$ python3 -q
>>> import numpy as np
>>> import numpy.linalg as la
>>> np.set_printoptions(suppress=True, linewidth=160)
>>> data = np.load("x.npy")
>>> data
array([[ 0, -2,  0,  0],
       [-4,  0,  0,  0],
       [ 0,  0,  0,  2],
       [ 0,  0,  1,  0]])
>>> np.round(la.norm(data, axis=0), 1)
array([4., 2., 1., 2.])
>>> np.round(la.pinv(data), 1)
array([[ 0. , -0.2,  0. ,  0. ],
       [-0.5,  0. ,  0. ,  0. ],
       [ 0. ,  0. ,  0. ,  1. ],
       [ 0. ,  0. ,  0.5,  0. ]])
>>> print(data[:, 3] @ data[:, 2])
0
>>> data.T @ data
array([[16,  0,  0,  0],
       [ 0,  4,  0,  0],
       [ 0,  0,  1,  0],
       [ 0,  0,  0,  4]])
>>> M = np.load("m.npy")
>>> M
array([[ 3,  3, -2, -5],
       [ 0,  1, -2,  2],
       [ 0,  0,  5, -2],
       [ 0,  0,  0,  3]])
>>> out = la.inv(M)
>>> np.allclose(out, M.T)
False
>>> out.round(1)
array([[ 0.3, -1. , -0.3,  1. ],
       [ 0. ,  1. ,  0.4, -0.4],
       [ 0. ,  0. ,  0.2,  0.1],
       [ 0. ,  0. ,  0. ,  0.3]])
>>> print(np.round(la.det(M) * out, 1))
[[ 15. -45. -12.  47.]
 [  0.  45.  18. -18.]
 [  0.   0.   9.   6.]
 [  0.   0.   0.  15.]]
>>> np.round(la.inv(out), 1)
array([[ 3.,  3., -2., -5.],
       [ 0.,  1., -2.,  2.],
       [ 0.,  0.,  5., -2.],
       [ 0.,  0.,  0.,  3.]])
>>> np.round(M @ out, 1) + 0
array([[1., 0., 0., 0.],
       [0., 1., 0., 0.],
       [0., 0., 1., 0.],
       [0., 0., 0., 1.]])
>>> K = np.loadtxt("mat.csv", delimiter=",")
>>> K
array([[ 5.,  0.,  0.,  0.],
       [ 0., 14., -6., -3.],
       [ 0., -6.,  9.,  2.],
       [ 0., -3.,  2.,  6.]])
>>> (K != 0).astype(int)
array([[1, 0, 0, 0],
       [0, 1, 1, 1],
       [0, 1, 1, 1],
       [0, 1, 1, 1]])
>>> np.round(la.det(K), 1)
np.float64(2375.0)
>>> K @ K
array([[  25.,    0.,    0.,    0.],
       [   0.,  241., -144.,  -72.],
       [   0., -144.,  121.,   48.],
       [   0.,  -72.,   48.,   49.]])
>>> x0 = np.ones(4)
>>> for _ in range(4):
...     x0 = K @ x0
...     x0 /= la.norm(x0)
...     print(round(x0 @ K @ x0, 1))
... 
5.0
5.0
5.0
5.0
>>> round(la.eigvalsh(K)[-1], 1)
np.float64(19.0)
>>> ev, vecs = la.eigh(K)
>>> x0 = np.array([-4, -3, -4, -2])
>>> np.round(la.eigvalsh(K[1:, 1:]), 1)
array([ 5.,  5., 19.])
>>> (np.sign(vecs[:, -1].round(6)) == np.sign(vecs[0, -1].round(6))).astype(int)
array([1, 0, 0, 0])
>>> np.round(vecs * np.maximum(ev, 0) @ vecs.T, 1)
array([[ 5.,  0.,  0.,  0.],
       [ 0., 14., -6., -3.],
       [ 0., -6.,  9.,  2.],
       [ 0., -3.,  2.,  6.]])
>>> J = np.array([[4.4, -1.3, 1.9, -0.4],
...     [0.2, 0.8, -4.9, 0.7],
...     [1.5, 2.3, -3.8, -1.9],
...     [-2.4, -0.5, -3.5, -2.6],
...     [0.0, 2.2, -3.8, -2.5],
...     [-0.3, 1.8, 3.1, -3.5],
...     [-0.2, -1.5, 1.3, -4.6],
...     [-1.8, -3.0, 0.6, -3.5],
...     [-0.1, -4.6, 1.1, -1.5],
...     [4.2, 1.6, -2.1, -0.1],
...     [-1.9, -3.8, 2.5, 0.5]])
>>> C2 = J.T @ J
>>> C2.round(1)
array([[ 52. ,  18.6,  -5.9,   8.8],
       [ 18.6,  65.4, -37.8,   8.4],
       [ -5.9, -37.8,  92.3,   2.5],
       [  8.8,   8.4,   2.5,  65.4]])
>>> round(np.trace(C2), 1), round((J ** 2).sum(), 1)
(np.float64(275.1), np.float64(275.1))
>>> out = np.c_[J[:, :2] @ np.array([[-1, -3], [0, -2]]), np.array([-3, 1, -2, 1, -3, -5, -4, -3, 5, 2, -1])]
>>> out.round(1)
array([[ -4.4, -10.6,  -3. ],
       [ -0.2,  -2.2,   1. ],
       [ -1.5,  -9.1,  -2. ],
       [  2.4,   8.2,   1. ],
       [  0. ,  -4.4,  -3. ],
       [  0.3,  -2.7,  -5. ],
       [  0.2,   3.6,  -4. ],
       [  1.8,  11.4,  -3. ],
       [  0.1,   9.5,   5. ],
       [ -4.2, -15.8,   2. ],
       [  1.9,  13.3,  -1. ]])
>>> np.round(la.lstsq(J, out[:, 0])[0], 1) + 0
array([-1.,  0.,  0.,  0.])
>>> print(np.round(la.norm(out - J @ la.lstsq(J, out)[0], axis=0), 1) + 0)
[0.  0.  6.5]
>>> E = np.load("arr.npy")
>>> E
array([[ 0,  0,  0, -6,  0],
       [ 3,  0,  0,  0,  0],
       [ 0, -1,  0,  0,  0],
       [ 0,  0,  0,  0, -2],
       [ 0,  0,  9,  0,  0]])
>>> print(np.allclose(E @ E.T, E.T @ E))
False
>>> round(float(la.det(E)), 1)
-324.0
>>> la.matrix_power(E, 3)
array([[  0,   0, 108,   0,   0],
       [  0,   0,   0,   0,  36],
       [  0,   0,   0,  18,   0],
       [  0,  18,   0,   0,   0],
       [-27,   0,   0,   0,   0]])
>>> (E - E.T) / 2
array([[ 0. , -1.5,  0. , -3. ,  0. ],
       [ 1.5,  0. ,  0.5,  0. ,  0. ],
       [ 0. , -0.5,  0. ,  0. , -4.5],
       [ 3. ,  0. ,  0. ,  0. , -1. ],
       [ 0. ,  0. ,  4.5,  1. ,  0. ]])
>>> round(float(np.abs(la.eigvals(E)).max()), 1)
3.2
